$ python -q
>>> import numpy as np
>>> np.set_printoptions(precision=2, suppress=True, linewidth=100, floatmode="fixed")
>>> rd = lambda a: np.round(a, 2) + 0
>>> arr = np.loadtxt("out19.csv", delimiter=",")
>>> arr
array([[ 6.00,  5.00,  8.00,  7.00,  2.00,  6.00,  7.00,  2.00,  3.00,  7.00,  8.00,  9.00,  2.00],
       [ 2.00,  2.00,  8.00,  7.00,  9.00,  1.00,  4.00,  8.00,  6.00,  4.00,  7.00,  4.00,  0.00],
       [ 5.00,  4.00,  9.00,  1.00,  7.00,  5.00,  8.00,  5.00,  6.00,  9.00,  4.00,  6.00, -4.00],
       [ 6.00,  8.00,  6.00,  6.00,  5.00,  0.00,  6.00,  6.00,  6.00,  0.00,  5.00,  7.00,  0.00],
       [ 1.00,  5.00,  2.00,  0.00,  8.00,  4.00,  6.00,  1.00,  6.00,  2.00,  1.00,  7.00,  2.00],
       [ 9.00,  2.00,  2.00,  5.00,  9.00,  7.00,  2.00,  5.00,  2.00,  4.00,  0.00,  5.00,  0.00],
       [ 9.00,  6.00,  8.00,  5.00,  5.00,  7.00,  5.00,  3.00,  4.00,  7.00,  5.00,  7.00,  1.00],
       [ 7.00,  2.00,  1.00,  2.00,  6.00,  9.00,  4.00,  6.00,  2.00,  3.00,  1.00,  0.00,  2.00],
       [ 6.00,  2.00,  8.00,  3.00,  3.00,  5.00,  1.00,  2.00,  9.00,  2.00,  2.00,  0.00, -2.00],
       [ 7.00,  6.00,  9.00,  6.00,  1.00,  1.00,  2.00,  3.00,  9.00,  6.00,  2.00,  9.00,  3.00],
       [ 1.00,  4.00,  4.00,  2.00,  1.00,  9.00,  7.00,  2.00,  5.00,  2.00,  1.00,  4.00,  3.00],
       [ 9.00,  6.00,  3.00,  3.00,  4.00,  5.00,  2.00,  1.00,  3.00,  9.00,  6.00,  8.00,  3.00],
       [ 0.00,  0.00,  0.00,  0.00,  0.00,  0.00,  0.00,  0.00,  0.00,  0.00,  0.00,  0.00, -1.00]])
>>> U, sigma, Vt = np.linalg.svd(arr)
>>> np.argmax(sigma[:-1] / (sigma[1:] + 1e-6)) + 1
np.int64(12)
>>> M2 = U[:, :12] @ np.diag(sigma[:12]) @ Vt[:12]
>>> rd(np.linalg.norm(arr - M2) / np.linalg.norm(arr))
np.float64(0.0)
>>> np.linalg.matrix_rank(M2)
np.int64(12)
>>> rd(np.linalg.norm(arr, 2) / np.linalg.norm(arr))
np.float64(0.89)
>>> rng = np.random.default_rng(733)
>>> M2 = arr + rng.integers(-2, 3, (13, 12)) @ rng.integers(-2, 3, (12, 13))
>>> M2
array([[ -3.00,   4.00,   7.00,  -2.00,  -9.00,  -5.00,   9.00, -11.00,   7.00,  19.00,  10.00,
         16.00, -17.00],
       [  0.00,   5.00,  13.00,   9.00,   5.00,  -8.00,   7.00,   8.00,   0.00,   1.00,  10.00,
          7.00,  -7.00],
       [  4.00,   2.00,  13.00,  -4.00,  -4.00,   1.00,   7.00,  -3.00,   2.00,   7.00,   8.00,
          9.00, -12.00],
       [  2.00,   2.00,   3.00,   1.00,  -1.00,  -4.00,  -5.00,   4.00,  12.00,   3.00,  -7.00,
         -1.00,  -7.00],
       [  1.00,   4.00,  12.00,  11.00,  10.00,   3.00,   7.00,  13.00, -10.00,  -4.00,  -4.00,
          9.00,  -3.00],
       [  5.00,   2.00,  -4.00,   9.00,   3.00,  13.00,  -2.00,  -1.00, -10.00,  12.00,  -2.00,
         11.00,  -4.00],
       [  8.00,   3.00,   8.00,   6.00,   8.00,   7.00,   2.00,   8.00,   6.00,  12.00,   0.00,
          8.00,  -7.00],
       [  5.00,   2.00,  -1.00,  12.00,  10.00,  22.00,   9.00,   9.00, -10.00, -10.00,  -4.00,
         -9.00,  13.00],
       [  7.00,   7.00,  14.00,   3.00,   6.00,  -6.00, -13.00,   4.00,  15.00,  11.00,   6.00,
          3.00,  -5.00],
       [  8.00,  -6.00,  14.00, -13.00,  -7.00,  13.00,  -5.00,   6.00,  27.00,  -6.00,   8.00,
         -2.00,  13.00],
       [-13.00,   3.00,   0.00,  -7.00,  -4.00,  11.00,   7.00,   6.00,  19.00,  -2.00,  -4.00,
         -9.00,   7.00],
       [ 14.00,  13.00,   3.00,   6.00,  11.00, -13.00,  -9.00,   9.00,   9.00,  20.00,   7.00,
         15.00,   8.00],
       [  4.00,   3.00,  -9.00,   0.00,  -1.00,   9.00,   8.00,  -5.00,  -2.00,   1.00,   3.00,
          1.00,   6.00]])
>>> np.abs(M2 - arr).sum(axis=1)
array([101.00,  50.00,  57.00,  77.00,  72.00,  68.00,  37.00,  89.00,  67.00, 124.00,  79.00,
        89.00,  53.00])
>>> rd(np.linalg.svd(M2 - arr, compute_uv=False))
array([51.83, 49.10, 37.34, 28.07, 24.65, 18.52, 13.38, 10.21,  7.68,  3.58,  1.98,  0.76,  0.00])
